$ ipython --no-banner

In [1]: import numpy as np

In [2]: import numpy.linalg as la

In [3]: np.set_printoptions(precision=1, suppress=True, linewidth=160)

In [4]: def rnd(a):
   ...:     return np.round(a, 1) + 0
   ...: 

In [5]: F = np.loadtxt("block15.csv", delimiter=",")

In [6]: print(F)
[[  1.  -3.   9. -27.]
 [  1.  -2.   4.  -8.]
 [  1.  -1.   1.  -1.]
 [  1.   0.   0.   0.]]

In [7]: print(F.reshape(-1, 2))
[[  1.  -3.]
 [  9. -27.]
 [  1.  -2.]
 [  4.  -8.]
 [  1.  -1.]
 [  1.  -1.]
 [  1.   0.]
 [  0.   0.]]

In [8]: print(F.reshape(2, -1))
[[  1.  -3.   9. -27.   1.  -2.   4.  -8.]
 [  1.  -1.   1.  -1.   1.   0.   0.   0.]]

In [9]: t3 = F.reshape(4, 2, -1)

In [10]: print(t3.transpose(1, 0, 2))
[[[  1.  -3.]
  [  1.  -2.]
  [  1.  -1.]
  [  1.   0.]]

 [[  9. -27.]
  [  4.  -8.]
  [  1.  -1.]
  [  0.   0.]]]

In [11]: rng = np.random.default_rng(4670)

In [12]: lab = rng.permutation(4)

In [13]: print(lab)
[2 1 0 3]

In [14]: M2 = F[lab][:, lab]

In [15]: print(M2)
[[  1.  -1.   1.  -1.]
 [  4.  -2.   1.  -8.]
 [  9.  -3.   1. -27.]
 [  0.   0.   1.   0.]]

In [16]: K = np.load("w.npy")

In [17]: print(K)
[[-2 -3 -2 -2 -1 -2 -3 -1 -1]
 [ 0 -1  0  0  1  0 -1  1  1]
 [ 0 -1  0  0  1  0 -1  1  1]
 [ 4  3  4  4  5  4  3  5  5]
 [-1 -2 -1 -1  0 -1 -2  0  0]
 [ 1  0  1  1  2  1  0  2  2]]

In [18]: ang = np.radians(73)

In [19]: r_ = np.eye(9)

In [20]: r_[5, 5] = r_[3, 3] = np.cos(ang)

In [21]: r_[5, 3], r_[3, 5] = -np.sin(ang), np.sin(ang)

In [22]: print(rnd(r_))
[[ 1.   0.   0.   0.   0.   0.   0.   0.   0. ]
 [ 0.   1.   0.   0.   0.   0.   0.   0.   0. ]
 [ 0.   0.   1.   0.   0.   0.   0.   0.   0. ]
 [ 0.   0.   0.   0.3  0.   1.   0.   0.   0. ]
 [ 0.   0.   0.   0.   1.   0.   0.   0.   0. ]
 [ 0.   0.   0.  -1.   0.   0.3  0.   0.   0. ]
 [ 0.   0.   0.   0.   0.   0.   1.   0.   0. ]
 [ 0.   0.   0.   0.   0.   0.   0.   1.   0. ]
 [ 0.   0.   0.   0.   0.   0.   0.   0.   1. ]]

In [23]: M2 = K @ r_.T

In [24]: print(rnd(np.abs(M2 - K).max(axis=0)))
[0.  0.  0.  1.  0.  6.7 0.  0.  0. ]

In [25]: print(rnd(la.svd(K, compute_uv=False)), rnd(la.svd(M2, compute_uv=False)))
[14.3  5.2  0.   0.   0.   0. ] [14.3  5.2  0.   0.   0.   0. ]

In [26]: W1 = np.array([[-7, -5],
    ...:     [0, 1],
    ...:     [-5, -1],
    ...:     [1, -2],
    ...:     [4, 4],
    ...:     [4, -6],
    ...:     [-3, -8],
    ...:     [3, -7],
    ...:     [8, 0]])

In [27]: c = np.array([0, 3])

In [28]: hid = np.maximum(r_ @ W1 + c, 0)

In [29]: print(la.matrix_rank(hid))
2

In [30]: print((hid > 0).astype(int))
[[0 0]
 [0 1]
 [0 1]
 [1 0]
 [1 1]
 [1 1]
 [0 0]
 [1 0]
 [1 1]]

In [31]: W2 = np.array([[2, 0], [2, 2]])

In [32]: print((hid @ W2).round(6).argmax(axis=1))
[0 0 0 0 0 0 0 0 0]

In [33]: print(rnd(hid @ W2))
[[ 0.   0. ]
 [ 8.   8. ]
 [ 4.   4. ]
 [ 8.2  0. ]
 [22.  14. ]
 [ 6.7  6.3]
 [ 0.   0. ]
 [ 6.   0. ]
 [22.   6. ]]

In [34]: arr = np.load("dump.npy")

In [35]: print(arr)
[[ 2 -3  2  0 -2  1  1]
 [-3  4 -1 -2  2  0  4]
 [ 2 -1  2  1 -2 -3 -1]
 [ 0 -2  1  2  1  1  4]
 [-2  2 -2  1  2  1  2]
 [ 1  0 -3  1  1 -4  3]
 [ 1  4 -1  4  2  3 -2]]

In [36]: vals, vecs = la.eigh(arr)

In [37]: print(rnd(vecs @ np.diag(vals) @ vecs.T))
[[ 2. -3.  2.  0. -2.  1.  1.]
 [-3.  4. -1. -2.  2.  0.  4.]
 [ 2. -1.  2.  1. -2. -3. -1.]
 [ 0. -2.  1.  2.  1.  1.  4.]
 [-2.  2. -2.  1.  2.  1.  2.]
 [ 1.  0. -3.  1.  1. -4.  3.]
 [ 1.  4. -1.  4.  2.  3. -2.]]

In [38]: print(rnd(vecs.T @ arr @ vecs))
[[-7.8  0.   0.   0.   0.   0.   0. ]
 [ 0.  -5.6  0.   0.   0.   0.   0. ]
 [ 0.   0.  -0.6  0.   0.   0.   0. ]
 [ 0.   0.   0.   1.6  0.   0.   0. ]
 [ 0.   0.   0.   0.   2.8  0.   0. ]
 [ 0.   0.   0.   0.   0.   5.7  0. ]
 [ 0.   0.   0.   0.   0.   0.  10. ]]

In [39]: print(rnd(vals))
[-7.8 -5.6 -0.6  1.6  2.8  5.7 10. ]

In [40]: print(rnd(la.eigvalsh(arr + 2 * np.eye(7))))
[-5.8 -3.6  1.4  3.6  4.8  7.7 12. ]

In [41]: data = np.load("mat.npy")

In [42]: print(data)
[[ 0  0  4  0 12  8]
 [ 4  3  6  0 10  6]
 [10 21 15  0  0  3]
 [ 6  5  7  0  7  9]
 [ 0  5  7  0 11  1]
 [ 0  0  2  0 15  8]
 [ 8 15 12  1  3  2]
 [ 0  5  7  1 12  0]
 [ 5 13 11  0  5  1]
 [ 0  1  5  0 11  7]]

In [43]: hat = data @ la.solve(data.T @ data, data.T)

In [44]: print(rnd(hat @ data[:, 1]))
[ 0.  3. 21.  5.  5.  0. 15.  5. 13.  1.]

In [45]: print(rnd(la.eigvalsh(hat)))
[0. 0. 0. 0. 1. 1. 1. 1. 1. 1.]

In [46]: print(rnd(np.trace(hat)))
6.0

In [47]: print(rnd(np.diag(hat)))
[0.4 0.7 0.7 0.5 0.5 1.  0.7 0.7 0.4 0.5]

In [48]: cov = data.T @ data

In [49]: print(rnd(la.svd(data, compute_uv=False) ** 2))
[2216.8  792.4  105.4    7.2    5.3    0.9]

In [50]: print(np.allclose(cov, cov.T))
True

In [51]: print((data @ data.T).shape)
(10, 10)

In [52]: print(np.diag(cov))
[241 920 718   2 938 309]

In [53]: print(cov)
[[241 437 367   8 131 129]
 [437 920 766  20 301 181]
 [367 766 718  19 494 269]
 [  8  20  19   2  15   2]
 [131 301 494  15 938 438]
 [129 181 269   2 438 309]]
